$ ipython --no-banner

In [1]: import numpy as np

In [2]: from numpy import linalg as LA

In [3]: np.set_printoptions(precision=2, suppress=True, linewidth=160, legacy="1.25")

In [4]: X = np.loadtxt("arr.csv", delimiter=",")

In [5]: X
Out[5]: 
array([[ 0.24,  0.35, -0.28, -0.42,  0.06],
       [ 0.55,  0.45,  0.35,  0.76, -0.82],
       [ 0.25, -0.04,  0.58,  0.73, -0.56],
       [-0.69, -0.93,  0.96,  0.99, -0.65],
       [-0.48, -0.24, -0.43,  0.43, -0.31],
       [-0.25, -0.04, -0.3 ,  0.69, -0.65],
       [ 0.69,  0.85, -0.74, -0.92,  0.24],
       [ 0.89,  0.86,  0.25,  0.62, -0.91],
       [-0.48, -0.16, -0.59, -0.12,  0.08],
       [-0.49, -0.27, -0.4 ,  0.3 , -0.15],
       [ 0.27,  0.24,  0.04, -0.22,  0.02],
       [-0.38, -0.51,  0.14, -0.91,  0.95],
       [-0.1 ,  0.86, -0.99, -0.45, -0.81],
       [ 0.46,  0.83, -0.9 , -0.8 , -0.25],
       [ 0.25, -0.08,  0.65,  0.84, -0.69],
       [ 0.11, -0.04,  0.43,  0.91, -0.84],
       [ 0.39,  0.69, -0.81, -0.99,  0.85],
       [-0.24, -0.51,  0.56,  0.25,  0.32],
       [ 0.01, -0.56,  0.85,  0.27,  0.47],
       [ 0.73,  0.16,  0.88, -0.27,  0.4 ],
       [ 0.87,  0.97, -0.95, -0.98, -0.02],
       [-0.35, -0.62,  0.7 ,  0.88, -0.45],
       [ 0.29,  0.16,  0.12, -0.82,  0.73],
       [-0.82, -0.79, -0.11, -0.01,  0.66],
       [ 0.7 ,  0.62,  0.44,  0.95, -0.97],
       [ 0.39, -0.54,  0.97,  0.96, -0.68],
       [ 0.39,  0.2 ,  0.35, -0.21,  0.11],
       [ 0.6 ,  0.24,  0.77,  0.9 , -0.85],
       [-0.12, -0.54,  0.74,  0.26,  0.4 ],
       [-0.75, -0.83,  0.28, -0.92,  0.98],
       [ 0.41,  0.73, -0.73,  0.24, -0.8 ]])

In [6]: idx = X[:, 0] > np.median(X[:, 0])

In [7]: f = X[idx].mean(axis=0) - X[~idx].mean(axis=0)

In [8]: round(float((((X - X.mean(axis=0)) @ f > 0) == idx).mean()), 2)
Out[8]: 0.9

In [9]: idx.astype(int)
Out[9]: array([0, 1, 0, 0, 0, 0, 1, 1, 0, 0, 1, 0, 0, 1, 0, 0, 1, 0, 0, 1, 1, 0, 1, 0, 1, 1, 1, 1, 0, 0, 1])

In [10]: f
Out[10]: array([ 0.8 ,  0.75, -0.16, -0.27, -0.14])

In [11]: arr = np.loadtxt("run17.csv", delimiter=",")

In [12]: arr
Out[12]: 
array([[ 1.2, -0.1,  0.6, -0.7, -0.1,  1.4, -1.8, -0.7,  0.2, -1.1,  0.6],
       [ 0.2,  0.7,  1.1,  0.6, -0.6,  0.6, -1.3,  0.7, -0.6, -0.6, -1. ],
       [-1.6,  1.3, -1.8,  1.1,  2. ,  0. , -0.3, -0.9, -0.5,  1.4, -0.1],
       [-0.4,  0.5, -0.1, -0.3, -0.6,  1. , -0.4,  1.3,  1.1,  0.4, -0.4],
       [ 0.8, -2.2, -0.6, -0.6, -1. , -1.2,  0.1, -0.8, -0.2,  0.8, -0.6],
       [ 0.5, -0.8, -0.9,  0.2,  0. ,  0.3,  0.2,  1.2, -0.2,  0.4,  2.1],
       [ 1. ,  1.2, -0.9, -1. ,  0.5,  0.3,  0.2,  1. ,  1.7, -0.3, -0.3],
       [-0.4, -0.4,  0.4, -0.4,  0.1,  2.1, -0.1,  0.2, -0.5,  1.5,  0.7],
       [ 1. , -3.4,  0.2, -1.1, -0.9,  0.7,  0. ,  0.5,  2.3,  0.4,  0.4],
       [ 0.3, -1.7, -0.6, -0.4, -0.5,  1.1, -0.5,  2.2,  0.2,  1. , -0.7],
       [ 0.1,  0.5,  0.9,  0.3,  1.8,  1.8, -1.2, -1.8,  1.5,  0.5,  0.3],
       [ 0.5,  1.6,  0.6,  0.3,  0.6, -1.4, -1.4,  1. ,  1.2,  0.3, -1.3],
       [ 0.2,  2. ,  0.3, -0.5, -0.1, -1.2, -1.2,  0.1, -0.3, -1. ,  1.1]])

In [13]: P = arr @ LA.solve(arr.T @ arr, arr.T)

In [14]: np.diag(P)
Out[14]: array([0.76, 0.64, 0.9 , 0.89, 0.96, 1.  , 0.91, 0.9 , 0.8 , 0.81, 0.75, 0.85, 0.84])

In [15]: np.round(np.trace(P), 2)
Out[15]: 11.0

In [16]: A = np.loadtxt("x.csv", delimiter=",")

In [17]: A
Out[17]: 
array([[  2.,   0.,   0.,   0.,  -1.,   0.,   1.,   2.,  -1.,   1.,  -2.,  -2.,  -1.],
       [  0.,   4.,   2.,  -1.,   0.,  -1.,   1.,   1.,   2.,   1.,   1.,   2.,  -1.],
       [ -2.,   0.,  -6.,   1.,  -1.,   2.,   1.,   2.,  -2.,  -2.,   2.,   0.,  -2.],
       [  1.,  -2.,   2.,  -4.,   1.,  -2.,   2.,   2.,   0.,  -2.,  -1.,  -1.,  -2.],
       [ -1.,  -1.,  -1.,   2., -17.,  -2.,   2.,  -1.,   2.,  -1.,   0.,   2.,   1.],
       [  0.,  -2.,  -1.,  -2.,   2.,  13.,  -1.,  -1.,  -2.,  -1.,   0.,   0.,   1.],
       [ -2.,  -1.,   1.,  -2.,  -1.,   0.,  14.,  -1.,   2.,   0.,   2.,   0.,  -2.],
       [  0.,  -2.,   2.,  -1.,   2.,   0.,  -2.,   7.,   0.,   2.,   1.,  -2.,   1.],
       [  1.,  -2.,   2.,   0.,  -1.,   1.,   0.,  -2.,   1.,   0.,   1.,  -1.,  -1.],
       [  1.,  -1.,  -1.,  -2.,   0.,   1.,  -2.,   0.,   2.,  14.,  -2.,   1.,   1.],
       [  1.,  -2.,   2.,   1.,   2.,   0.,   1.,   2.,   2.,  -2.,  -6.,   2.,  -1.],
       [ -2.,   0.,   2.,   1.,   2.,  -2.,   0.,   0.,   2.,  -1.,   1.,  -8.,   2.],
       [ -2.,  -1.,   1.,   0.,   2.,  -1.,   2.,   0.,   0.,   0.,   2.,   0.,   8.]])

In [18]: Uu, sigma, VT = LA.svd(A, full_matrices=False)

In [19]: (sigma > 1e-8).sum()
Out[19]: 13

In [20]: sigma
Out[20]: array([19.54, 15.99, 14.6 , 13.84, 10.93,  9.21,  8.48,  7.54,  5.93,  4.74,  3.31,  2.66,  0.64])

In [21]: round(float(np.sqrt((sigma ** 2).sum())), 2), np.round(LA.norm(A), 2)
Out[21]: (38.09, 38.09)

In [22]: Uu.shape, sigma.shape, VT.shape
Out[22]: ((13, 13), (13,), (13, 13))

In [23]: E = np.loadtxt("data.csv", delimiter=",")

In [24]: E
Out[24]: 
array([[ 8.98,  7.99,  6.  ,  8.01,  1.  ,  8.  ,  6.98,  8.97,  6.99,  6.01],
       [ 8.99,  8.02,  6.01,  8.01,  1.02,  8.01,  6.99,  9.01,  7.02,  5.96],
       [ 9.01,  8.04,  6.04,  7.99,  1.02,  8.04,  6.99,  9.02,  7.01,  6.03],
       [ 9.  ,  7.99,  6.  ,  8.  ,  1.04,  8.  ,  7.02,  9.  ,  6.98,  5.99],
       [ 9.01,  7.97,  5.98,  8.02,  1.  ,  8.  ,  7.  ,  9.  ,  7.  ,  6.05],
       [ 8.95,  7.99,  5.96,  8.  ,  0.99,  7.97,  6.99,  8.98,  6.98,  5.99],
       [ 9.02,  7.99,  5.99,  8.01,  0.99,  7.99,  7.  ,  8.98,  7.03,  6.01],
       [ 8.98,  7.98,  5.97,  8.  ,  1.  ,  7.99,  7.01,  9.  ,  6.97,  5.98],
       [ 9.  ,  8.01,  5.99,  8.  ,  0.99,  8.01,  7.01,  8.97,  6.98,  5.98],
       [ 6.03, -0.01,  2.  ,  7.98, -0.02,  0.98,  1.04,  2.98,  5.98,  9.01],
       [ 5.99, -0.04,  2.01,  8.  , -0.01,  0.98,  1.02,  3.01,  6.03,  8.97],
       [ 6.01,  0.  ,  2.  ,  7.99,  0.  ,  1.01,  0.98,  2.96,  6.01,  8.97],
       [ 5.98,  0.02,  1.98,  8.  , -0.01,  0.99,  0.98,  3.  ,  6.01,  8.99],
       [ 5.98, -0.04,  1.97,  8.  ,  0.  ,  1.01,  1.01,  2.97,  6.  ,  9.01],
       [ 5.99, -0.02,  1.97,  8.  ,  0.02,  0.99,  0.99,  3.03,  6.  ,  8.96],
       [ 6.01,  0.01,  2.  ,  8.01,  0.  ,  1.03,  0.98,  3.01,  5.97,  9.03],
       [ 6.02,  0.05,  2.01,  7.98,  0.02,  1.02,  0.99,  3.03,  5.98,  9.  ],
       [ 6.02, -0.01,  2.01,  8.01,  0.01,  1.01,  1.02,  2.98,  6.01,  9.03],
       [ 7.95,  0.98,  4.03,  3.97,  0.03,  6.  ,  6.99,  9.  ,  5.01,  0.  ],
       [ 8.01,  1.  ,  4.  ,  3.98,  0.01,  5.99,  6.99,  9.  ,  5.03,  0.01],
       [ 8.01,  0.99,  3.99,  3.99,  0.01,  6.  ,  7.01,  8.98,  4.99, -0.01],
       [ 7.96,  1.03,  4.  ,  4.  ,  0.02,  6.02,  6.97,  9.02,  4.98,  0.  ],
       [ 8.01,  0.96,  3.98,  4.  ,  0.01,  6.  ,  7.01,  9.02,  4.97,  0.  ],
       [ 7.99,  1.03,  4.  ,  3.99,  0.01,  6.03,  6.98,  9.01,  4.99, -0.03],
       [ 8.01,  0.97,  4.03,  3.97, -0.02,  6.03,  7.  ,  9.01,  4.99, -0.02],
       [ 8.  ,  1.03,  4.  ,  4.  ,  0.01,  6.04,  7.01,  8.99,  5.03,  0.01],
       [ 7.98,  1.01,  4.01,  4.  , -0.02,  6.01,  6.99,  8.99,  4.98, -0.01]])

In [25]: T = np.stack([A, 2 * A, A[::-1]])

In [26]: (T @ A.T).shape
Out[26]: (3, 13, 13)

In [27]: LA.matrix_rank(T)
Out[27]: array([13, 13, 13])

In [28]: T.shape
Out[28]: (3, 13, 13)

In [29]: LA.norm(T, axis=(1, 2))
Out[29]: array([38.09, 76.18, 38.09])

In [30]: np.einsum("bij,cij->bc", T, T)
Out[30]: 
array([[1451., 2902.,  112.],
       [2902., 5804.,  224.],
       [ 112.,  224., 1451.]])
